In [1]: import numpy as np

In [2]: np.set_printoptions(suppress=True, linewidth=160)

In [3]: A, _ = np.linalg.qr(np.array([[0.6, 0.0, -0.7], [-1.1, -0.5, 0.6], [-1.1, -2.3, 1.8]]))

In [4]: print(A.round(1))
[[-0.4  0.5  0.8]
 [ 0.7 -0.5  0.6]
 [ 0.7  0.7 -0.1]]

In [5]: print(np.round(A @ A.T, 1) + 0)
[[1. 0. 0.]
 [0. 1. 0.]
 [0. 0. 1.]]

In [6]: print(np.round(np.linalg.svd(A, compute_uv=False), 1))
[1. 1. 1.]

In [7]: print(np.round(np.linalg.norm(A, axis=0), 1))
[1. 1. 1.]

In [8]: F = np.load("arr.npy")

In [9]: print(F)
[[ 4 -2 -4 -2  0  2  4]
 [-2  1  2  1  0 -1 -2]
 [-4  2  4  2  0 -2 -4]
 [-2  1  2  1  0 -1 -2]
 [ 0  0  0  0  0  0  0]
 [ 2 -1 -2 -1  0  1  2]
 [ 4 -2 -4 -2  0  2  4]]

In [10]: left, s, Vh = np.linalg.svd(F)

In [11]: print(s.round(1) + 0)
[15.  0.  0.  0.  0.  0.  0.]

In [12]: out = left[:, :1] @ np.diag(s[:1]) @ Vh[:1]

In [13]: print(round(np.linalg.norm(F - out) / np.linalg.norm(F), 1))
0.0

In [14]: print(np.linalg.matrix_rank(out))
1

In [15]: w, V = np.linalg.eigh(F)

In [16]: vec = np.array([-2, 2, 2, 0, 2, 2, -1])

In [17]: print(np.round(V * np.maximum(w, 0) @ V.T, 1) + 0)
[[ 4. -2. -4. -2.  0.  2.  4.]
 [-2.  1.  2.  1.  0. -1. -2.]
 [-4.  2.  4.  2.  0. -2. -4.]
 [-2.  1.  2.  1.  0. -1. -2.]
 [ 0.  0.  0.  0.  0.  0.  0.]
 [ 2. -1. -2. -1.  0.  1.  2.]
 [ 4. -2. -4. -2.  0.  2.  4.]]

In [18]: print(vec @ F @ vec)
100

In [19]: print(np.round(np.linalg.eigvalsh(F[1:, 1:]), 1) + 0)
[ 0.  0.  0.  0.  0. 11.]

In [20]: print(np.round(vec @ F @ vec / (vec @ vec), 1), round(float(w[0]), 1), w[-1])
4.8 -0.0 15.0

In [21]: left, s, Vh = np.linalg.svd(F)

In [22]: V = Vh[:(s > 1e-8).sum()]

In [23]: rng = np.random.default_rng(4702)

In [24]: vec = F[6] + 5 * F[3] + rng.integers(2) * np.eye(7)[6]

In [25]: print(vec)
[-6.  3.  6.  3.  0. -3. -5.]

In [26]: print(round(np.linalg.norm(vec - V.T @ V @ vec), 1))
0.9

In [27]: print(np.linalg.matrix_rank(np.vstack([F, vec])))
2

In [28]: print(np.round(V.T @ V, 1))
[[ 0.3 -0.1 -0.3 -0.1  0.   0.1  0.3]
 [-0.1  0.1  0.1  0.1  0.  -0.1 -0.1]
 [-0.3  0.1  0.3  0.1  0.  -0.1 -0.3]
 [-0.1  0.1  0.1  0.1  0.  -0.1 -0.1]
 [ 0.   0.   0.   0.   0.   0.   0. ]
 [ 0.1 -0.1 -0.1 -0.1  0.   0.1  0.1]
 [ 0.3 -0.1 -0.3 -0.1  0.   0.1  0.3]]

In [29]: r = np.linalg.matrix_rank(F)

In [30]: print(r)
1

In [31]: null = np.linalg.svd(F)[2][r:].T

In [32]: print([int(np.linalg.matrix_rank(F[:i])) for i in range(1, len(F) + 1)])
[1, 1, 1, 1, 1, 1, 1]

In [33]: print(np.linalg.matrix_rank(F.T @ F), np.linalg.matrix_rank(F @ F.T))
1 1

In [34]: print([int(np.linalg.matrix_rank(np.delete(F, i, axis=0))) for i in range(7)])
[1, 1, 1, 1, 1, 1, 1]

In [35]: print([int(np.linalg.matrix_rank(F[:, :j + 1])) for j in range(7)])
[1, 1, 1, 1, 1, 1, 1]

In [36]: print(np.abs(np.diag(np.linalg.qr(F)[1])) > 1e-9)
[ True False False False False False False]

In [37]: print(np.linalg.lstsq(F[:-1].T, F[-1])[2])
1

In [38]: X = np.array([[0, 1, 1], [1, 0, 1], [1, 1, 0]])

In [39]: print(np.allclose(X @ X.T, X.T @ X))
True

In [40]: print(X @ np.ones(3))
[2. 2. 2.]

In [41]: print(np.fft.fft(X[0]))
[ 2.+0.j -1.+0.j -1.+0.j]

In [42]: print(X @ (-1.0) ** np.arange(3))
[0. 2. 0.]

In [43]: M = np.array([[0.8, 0.6, -0.6],
    ...:     [0.9, -0.3, -1.5],
    ...:     [1.9, -0.9, -0.1],
    ...:     [1.8, -0.7, -2.0]])

In [44]: print(M)
[[ 0.8  0.6 -0.6]
 [ 0.9 -0.3 -1.5]
 [ 1.9 -0.9 -0.1]
 [ 1.8 -0.7 -2. ]]

In [45]: P = M @ np.linalg.solve(M.T @ M, M.T)

In [46]: print(np.round(np.diag(P), 1))
[1.  0.4 1.  0.6]

In [47]: print(np.round(P @ M[:, 1], 1))
[ 0.6 -0.3 -0.9 -0.7]

In [48]: print(round(np.trace(P), 1))
3.0

In [49]: cent = np.array([[0.1, 0.2, -1.8]])

In [50]: feats = np.array([[0],
    ...:     [3],
    ...:     [-3],
    ...:     [2],
    ...:     [-1],
    ...:     [0],
    ...:     [3],
    ...:     [-1],
    ...:     [-1],
    ...:     [2],
    ...:     [2],
    ...:     [3],
    ...:     [-3],
    ...:     [-3],
    ...:     [2],
    ...:     [1],
    ...:     [-2],
    ...:     [-1],
    ...:     [2],
    ...:     [-2],
    ...:     [-1],
    ...:     [0],
    ...:     [-3],
    ...:     [1],
    ...:     [0],
    ...:     [-1],
    ...:     [-3],
    ...:     [-2],
    ...:     [0],
    ...:     [0],
    ...:     [0],
    ...:     [-2]]) @ cent + 0.3 * rng.normal(size=(32, 3))

In [51]: print(feats.round(1) + 0)
[[ 0.1  0.3 -0.1]
 [-0.3  0.7 -5.9]
 [ 0.3 -0.3  5.2]
 [ 0.1  0.  -3.5]
 [-0.1 -0.7  1.4]
 [ 0.7  0.2 -0.2]
 [ 0.1  0.9 -5.4]
 [-0.3  0.   1.9]
 [ 0.3 -0.1  1.3]
 [-0.1  0.3 -3.8]
 [-0.1  0.4 -3.6]
 [-0.3  0.8 -4.7]
 [-0.7 -1.   5.4]
 [-0.5 -0.4  5.7]
 [ 0.5  0.3 -3.3]
 [ 0.1  0.2 -1.7]
 [ 0.4 -0.5  3.8]
 [-0.4  0.   1.1]
 [ 0.   0.  -3.4]
 [-0.5 -0.4  3.2]
 [-0.2  0.1  2.2]
 [-0.2 -0.1 -0.2]
 [-1.2 -0.9  5.5]
 [ 0.1  0.2 -1.8]
 [-0.3  0.2 -0.3]
 [-0.1 -0.1  1.6]
 [-0.3  0.2  5.3]
 [-0.5 -0.7  3.4]
 [-0.1 -0.4 -0.3]
 [-0.1 -0.5 -0.3]
 [-0.3 -0.1  0.3]
 [ 0.2 -0.3  3.9]]

In [52]: G = np.cov(feats, rowvar=False)

In [53]: print(np.argwhere(np.triu(np.abs(np.corrcoef(feats.T)) > 0.8, 1)))
[]

In [54]: print(G.round(1))
[[ 0.1  0.1 -0.4]
 [ 0.1  0.2 -1.2]
 [-0.4 -1.2 11.7]]

In [55]: print(np.argsort(-feats.std(axis=0).round(6), kind="stable"))
[2 1 0]

In [56]: print(np.round(np.polyfit(feats[:, 0], feats[:, 2], 1), 1) + 0)
[-3.2  0. ]

In [57]: Xs = feats - feats.mean(axis=0)

In [58]: left, s, Vh = np.linalg.svd(Xs, full_matrices=False)

In [59]: print(np.searchsorted(np.cumsum(s ** 2) / (s ** 2).sum(), 0.9) + 1)
1

In [60]: print(np.round(Xs.mean(axis=0), 1) + 0)
[0. 0. 0.]

In [61]: print(np.round(np.abs(Vh[-1]), 1))
[0.5 0.9 0.1]

In [62]: print(np.abs(left[:, 0]).argmax())
1

In [63]: print(np.abs(Vh[0]).argmax())
2

In [64]: print(np.round((s ** 2).sum() ** 2 / (s ** 4).sum(), 1))
1.0

In [65]: Xs = (feats - feats.mean(axis=0)) / feats.std(axis=0)

In [66]: print(np.argwhere(np.abs(Xs) > 2))
[[ 5  0]
 [ 6  1]
 [12  1]
 [22  0]]

In [67]: print(np.round(Xs.std(axis=0), 1))
[1. 1. 1.]

In [68]: b = np.linalg.lstsq(np.delete(Xs, 1, axis=1), Xs[:, 1])[0]

In [69]: print(b.round(1))
[ 0.2 -0.7]

In [70]: print(np.round(1 - np.var(Xs[:, 1] - np.delete(Xs, 1, axis=1) @ b), 1))
0.6

In [71]: d = np.linalg.norm(feats[:, None] - feats[None], axis=-1)

In [72]: print(d[21].round(1))
[0.6 5.8 5.4 3.4 1.7 1.  5.3 2.1 1.6 3.6 3.4 4.6 5.7 5.9 3.3 1.6 4.1 1.3 3.2 3.4 2.4 0.  5.8 1.7 0.4 1.8 5.5 3.6 0.3 0.4 0.5 4.1]

In [73]: print(np.linalg.matrix_rank(d ** 2))
5

In [74]: print(d.shape)
(32, 32)

In [75]: print(np.unravel_index(d.round(6).argmax(), d.shape))
(np.int64(1), np.int64(13))

In [76]: print((d + 1e9 * np.eye(32)).round(6).argmin(axis=1))
[24  6 26 18 25  0  1 20 25 10  9  6 22 12  3 23 31 25  3 27  7 28 12 15 21  7  2 19 29 28 21 16]

In [77]: print(d[21].round(6).argsort(kind="stable")[:4])
[21 28 24 29]

In [78]: print(d[:5, :5].round(1))
[[ 0.   5.9  5.3  3.5  1.8]
 [ 5.9  0.  11.2  2.5  7.4]
 [ 5.3 11.2  0.   8.8  3.8]
 [ 3.5  2.5  8.8  0.   5. ]
 [ 1.8  7.4  3.8  5.   0. ]]

In [79]: print(np.flatnonzero(d[21] < d.mean() / 2))
[ 0  4  5  8 15 17 21 23 24 25 28 29 30]

In [80]: print(d.mean(axis=1).argmax())
1

In [81]: arr = np.load("m.npy")

In [82]: print(arr)
[[ 0 -1 -2]
 [-4  3  3]
 [ 3  3  2]
 [-3  1  1]
 [-5 -5 -3]
 [ 2  5  2]]

In [83]: P = arr @ np.linalg.solve(arr.T @ arr, arr.T)

In [84]: print(np.round(np.linalg.eigvalsh(P), 1) + 0)
[0. 0. 0. 1. 1. 1.]

In [85]: print(np.round(P @ arr[:, 2], 1))
[-2.  3.  2.  1. -3.  2.]

In [86]: print(np.linalg.matrix_rank(np.eye(6) - P))
3

In [87]: print(np.round((np.eye(6) - P) @ arr, 1) + 0)
[[0. 0. 0.]
 [0. 0. 0.]
 [0. 0. 0.]
 [0. 0. 0.]
 [0. 0. 0.]
 [0. 0. 0.]]

In [88]: print(P.round(1) + 0)
[[ 0.5 -0.2 -0.2  0.   0.2  0.4]
 [-0.2  0.7  0.   0.4  0.   0.1]
 [-0.2  0.   0.2 -0.1 -0.4  0.1]
 [ 0.   0.4 -0.1  0.2  0.1  0.1]
 [ 0.2  0.  -0.4  0.1  0.6 -0.2]
 [ 0.4  0.1  0.1  0.1 -0.2  0.7]]

In [89]: print(np.round(P @ np.linalg.pinv(P) @ P, 1) + 0)
[[ 0.5 -0.2 -0.2  0.   0.2  0.4]
 [-0.2  0.7  0.   0.4  0.   0.1]
 [-0.2  0.   0.2 -0.1 -0.4  0.1]
 [ 0.   0.4 -0.1  0.2  0.1  0.1]
 [ 0.2  0.  -0.4  0.1  0.6 -0.2]
 [ 0.4  0.1  0.1  0.1 -0.2  0.7]]

In [90]: print(np.abs(np.diag(np.linalg.qr(P)[1])) > 1e-9)
[ True  True  True False False False]

In [91]: print(np.allclose(P[:-1].T @ np.linalg.lstsq(P[:-1].T, P[-1])[0], P[-1]))
True

In [92]: print(np.unique(P.round(6), axis=0).shape)
(6, 6)

In [93]: mat = np.array([[0.5, 1.0, 0.2, 0.5, -0.6, 1.3],
    ...:     [0.1, -1.3, 0.0, 0.1, 0.2, -0.8],
    ...:     [-0.9, 1.7, -0.5, 2.2, 0.2, 2.1],
    ...:     [0.1, -1.3, 0.1, -0.5, 1.2, 0.0]])

In [94]: mat[:, 0] *= 3

In [95]: print(mat.round(1))
[[ 1.5  1.   0.2  0.5 -0.6  1.3]
 [ 0.3 -1.3  0.   0.1  0.2 -0.8]
 [-2.7  1.7 -0.5  2.2  0.2  2.1]
 [ 0.3 -1.3  0.1 -0.5  1.2  0. ]]

In [96]: out = np.array([[2, 2, 0], [0, 2, 4], [1, 0, 2], [1, 4, 5], [2, 0, 0], [2, 4, 1]])

In [97]: print(np.round(np.einsum("ik,kj->ji", mat, out), 1))
[[ 5.1 -0.5  0.9  2.6]
 [12.2 -4.8 15.2 -4. ]
 [ 8.2 -5.5 18.9 -7.5]]

In [98]: print(np.round(out.T @ mat.T, 1))
[[ 5.1 -0.5  0.9  2.6]
 [12.2 -4.8 15.2 -4. ]
 [ 8.2 -5.5 18.9 -7.5]]

In [99]: print(np.linalg.matrix_rank(np.vstack([mat, out.T])))
6

In [100]: print(np.round(mat @ out, 1))
[[ 5.1 12.2  8.2]
 [-0.5 -4.8 -5.5]
 [ 0.9 15.2 18.9]
 [ 2.6 -4.  -7.5]]
